In [1]: import numpy as np

In [2]: from numpy import linalg as LA

In [3]: np.set_printoptions(precision=3, suppress=True, linewidth=200)

In [4]: M = np.loadtxt("block16.csv", delimiter=",")

In [5]: M
Out[5]: 
array([[1.   , 0.7  , 0.49 , 0.343, 0.24 , 0.168, 0.118],
       [0.7  , 1.   , 0.7  , 0.49 , 0.343, 0.24 , 0.168],
       [0.49 , 0.7  , 1.   , 0.7  , 0.49 , 0.343, 0.24 ],
       [0.343, 0.49 , 0.7  , 1.   , 0.7  , 0.49 , 0.343],
       [0.24 , 0.343, 0.49 , 0.7  , 1.   , 0.7  , 0.49 ],
       [0.168, 0.24 , 0.343, 0.49 , 0.7  , 1.   , 0.7  ],
       [0.118, 0.168, 0.24 , 0.343, 0.49 , 0.7  , 1.   ]])

In [6]: O, r_ = LA.qr(M)

In [7]: round(abs(r_[0, 0]), 3), round(float(LA.norm(M[:, 0])), 3)
Out[7]: (np.float64(1.396), 1.396)

In [8]: np.allclose(r_.T @ r_, M.T @ M)
Out[8]: True

In [9]: O @ r_
Out[9]: 
array([[1.   , 0.7  , 0.49 , 0.343, 0.24 , 0.168, 0.118],
       [0.7  , 1.   , 0.7  , 0.49 , 0.343, 0.24 , 0.168],
       [0.49 , 0.7  , 1.   , 0.7  , 0.49 , 0.343, 0.24 ],
       [0.343, 0.49 , 0.7  , 1.   , 0.7  , 0.49 , 0.343],
       [0.24 , 0.343, 0.49 , 0.7  , 1.   , 0.7  , 0.49 ],
       [0.168, 0.24 , 0.343, 0.49 , 0.7  , 1.   , 0.7  ],
       [0.118, 0.168, 0.24 , 0.343, 0.49 , 0.7  , 1.   ]])

In [10]: A2 = LA.inv(M)

In [11]: np.round(LA.cond(M), 3)
Out[11]: np.float64(19.898)

In [12]: A2.round(3) + 0
Out[12]: 
array([[ 1.961, -1.373,  0.   ,  0.   ,  0.001,  0.001, -0.002],
       [-1.373,  2.922, -1.373,  0.   , -0.001,  0.   ,  0.001],
       [ 0.   , -1.373,  2.922, -1.373,  0.   , -0.001,  0.001],
       [ 0.   ,  0.   , -1.373,  2.922, -1.373,  0.   ,  0.   ],
       [ 0.001, -0.001,  0.   , -1.373,  2.922, -1.373,  0.   ],
       [ 0.001,  0.   , -0.001,  0.   , -1.373,  2.922, -1.373],
       [-0.002,  0.001,  0.001,  0.   ,  0.   , -1.373,  1.961]])

In [13]: L = LA.cholesky(M)

In [14]: L @ L.T
Out[14]: 
array([[1.   , 0.7  , 0.49 , 0.343, 0.24 , 0.168, 0.118],
       [0.7  , 1.   , 0.7  , 0.49 , 0.343, 0.24 , 0.168],
       [0.49 , 0.7  , 1.   , 0.7  , 0.49 , 0.343, 0.24 ],
       [0.343, 0.49 , 0.7  , 1.   , 0.7  , 0.49 , 0.343],
       [0.24 , 0.343, 0.49 , 0.7  , 1.   , 0.7  , 0.49 ],
       [0.168, 0.24 , 0.343, 0.49 , 0.7  , 1.   , 0.7  ],
       [0.118, 0.168, 0.24 , 0.343, 0.49 , 0.7  , 1.   ]])

In [15]: L
Out[15]: 
array([[1.   , 0.   , 0.   , 0.   , 0.   , 0.   , 0.   ],
       [0.7  , 0.714, 0.   , 0.   , 0.   , 0.   , 0.   ],
       [0.49 , 0.5  , 0.714, 0.   , 0.   , 0.   , 0.   ],
       [0.343, 0.35 , 0.5  , 0.714, 0.   , 0.   , 0.   ],
       [0.24 , 0.245, 0.35 , 0.5  , 0.714, 0.   , 0.   ],
       [0.168, 0.171, 0.245, 0.35 , 0.5  , 0.714, 0.   ],
       [0.118, 0.12 , 0.171, 0.245, 0.35 , 0.5  , 0.714]])

In [16]: round(np.prod(np.diag(L)) ** 2, 3), round(float(LA.det(M)), 3)
Out[16]: (np.float64(0.018), 0.018)

In [17]: M / np.sqrt(np.outer(np.diag(M), np.diag(M)))
Out[17]: 
array([[1.   , 0.7  , 0.49 , 0.343, 0.24 , 0.168, 0.118],
       [0.7  , 1.   , 0.7  , 0.49 , 0.343, 0.24 , 0.168],
       [0.49 , 0.7  , 1.   , 0.7  , 0.49 , 0.343, 0.24 ],
       [0.343, 0.49 , 0.7  , 1.   , 0.7  , 0.49 , 0.343],
       [0.24 , 0.343, 0.49 , 0.7  , 1.   , 0.7  , 0.49 ],
       [0.168, 0.24 , 0.343, 0.49 , 0.7  , 1.   , 0.7  ],
       [0.118, 0.168, 0.24 , 0.343, 0.49 , 0.7  , 1.   ]])

In [18]: np.diag(L) ** 2
Out[18]: array([1.  , 0.51, 0.51, 0.51, 0.51, 0.51, 0.51])

In [19]: r0 = np.array([1, 2, 3, 3, 3, 2, 2])

In [20]: A2 = M + np.outer(r0, np.eye(7)[5])

In [21]: round(LA.det(A2) / LA.det(M), 3), round(float(1 + LA.solve(M, r0)[5]), 3)
Out[21]: (np.float64(-0.02), -0.02)

In [22]: LA.matrix_rank(LA.inv(A2) - LA.inv(M), tol=1e-8)
Out[22]: np.int64(1)

In [23]: w, vecs = LA.eigh(M)

In [24]: LA.svd(M, compute_uv=False)
Out[24]: array([3.679, 1.534, 0.709, 0.405, 0.275, 0.214, 0.185])

In [25]: np.round(vecs.T @ M @ vecs, 3) + 0
Out[25]: 
array([[0.185, 0.   , 0.   , 0.   , 0.   , 0.   , 0.   ],
       [0.   , 0.214, 0.   , 0.   , 0.   , 0.   , 0.   ],
       [0.   , 0.   , 0.275, 0.   , 0.   , 0.   , 0.   ],
       [0.   , 0.   , 0.   , 0.405, 0.   , 0.   , 0.   ],
       [0.   , 0.   , 0.   , 0.   , 0.709, 0.   , 0.   ],
       [0.   , 0.   , 0.   , 0.   , 0.   , 1.534, 0.   ],
       [0.   , 0.   , 0.   , 0.   , 0.   , 0.   , 3.679]])

In [26]: np.abs(vecs[:, -1])
Out[26]: array([0.304, 0.374, 0.418, 0.433, 0.418, 0.374, 0.304])

In [27]: (w > 1e-8).sum(), (w < -1e-8).sum()
Out[27]: (np.int64(7), np.int64(0))

In [28]: LA.eigvalsh(M + -1 * np.eye(7))
Out[28]: array([-0.815, -0.786, -0.725, -0.595, -0.291,  0.534,  2.679])

In [29]: vecs @ np.diag(w) @ vecs.T
Out[29]: 
array([[1.   , 0.7  , 0.49 , 0.343, 0.24 , 0.168, 0.118],
       [0.7  , 1.   , 0.7  , 0.49 , 0.343, 0.24 , 0.168],
       [0.49 , 0.7  , 1.   , 0.7  , 0.49 , 0.343, 0.24 ],
       [0.343, 0.49 , 0.7  , 1.   , 0.7  , 0.49 , 0.343],
       [0.24 , 0.343, 0.49 , 0.7  , 1.   , 0.7  , 0.49 ],
       [0.168, 0.24 , 0.343, 0.49 , 0.7  , 1.   , 0.7  ],
       [0.118, 0.168, 0.24 , 0.343, 0.49 , 0.7  , 1.   ]])

In [30]: LA.eigvalsh(M @ M)
Out[30]: array([ 0.034,  0.046,  0.076,  0.164,  0.503,  2.352, 13.534])

In [31]: np.round(vecs.T @ vecs, 3) + 0
Out[31]: 
array([[1., 0., 0., 0., 0., 0., 0.],
       [0., 1., 0., 0., 0., 0., 0.],
       [0., 0., 1., 0., 0., 0., 0.],
       [0., 0., 0., 1., 0., 0., 0.],
       [0., 0., 0., 0., 1., 0., 0.],
       [0., 0., 0., 0., 0., 1., 0.],
       [0., 0., 0., 0., 0., 0., 1.]])

In [32]: np.round(w.sum(), 3), np.trace(M)
Out[32]: (np.float64(7.0), np.float64(7.0))
